$ ipython --no-banner

In [1]: import numpy as np

In [2]: import numpy.linalg as la

In [3]: np.set_printoptions(precision=2, suppress=True, linewidth=200, sign=" ")

In [4]: rnd = lambda a: np.round(a, 2) + 0

In [5]: out = np.array([[2]])

In [6]: W2 = np.array([[-8, -4], [0, -4]])

In [7]: arr = np.block([[out, np.zeros((1, 2))], [np.zeros((2, 1)), W2]])

In [8]: arr
Out[8]: 
array([[ 2.,  0.,  0.],
       [ 0., -8., -4.],
       [ 0.,  0., -4.]])

In [9]: # triangular, det is the product of the diagonal

In [10]: W1 = np.array([[5, 1], [0, 0], [4, 0]])

In [11]: c = np.array([-1, 0])

In [12]: act = np.maximum(arr @ W1 + c, 0)

In [13]: rnd((act > 0).mean(axis=0))
Out[13]: array([ 0.33,  0.33])

In [14]: act
Out[14]: 
array([[ 9.,  2.],
       [ 0.,  0.],
       [ 0.,  0.]])

In [15]: la.matrix_rank(act)
Out[15]: np.int64(1)

In [16]: (act > 0).astype(int)
Out[16]: 
array([[ 1,  1],
       [ 0,  0],
       [ 0,  0]])

In [17]: W2 = np.array([[4, 2, 5], [0, 4, 2]])

In [18]: (act @ W2).round(6).argmax(axis=1)
Out[18]: array([ 2,  0,  0])

In [19]: act @ W2
Out[19]: 
array([[ 36.,  26.,  49.],
       [  0.,   0.,   0.],
       [  0.,   0.,   0.]])

In [20]: ev, V = la.eig(arr)

In [21]: np.prod(ev)
Out[21]: np.float64(64.0)

In [22]: rnd(np.sort(la.eigvals(arr @ arr)))
Out[22]: array([  4.,  16.,  64.])

In [23]: rnd(np.sort(la.eigvals(arr.T)))
Out[23]: array([-8., -4.,  2.])
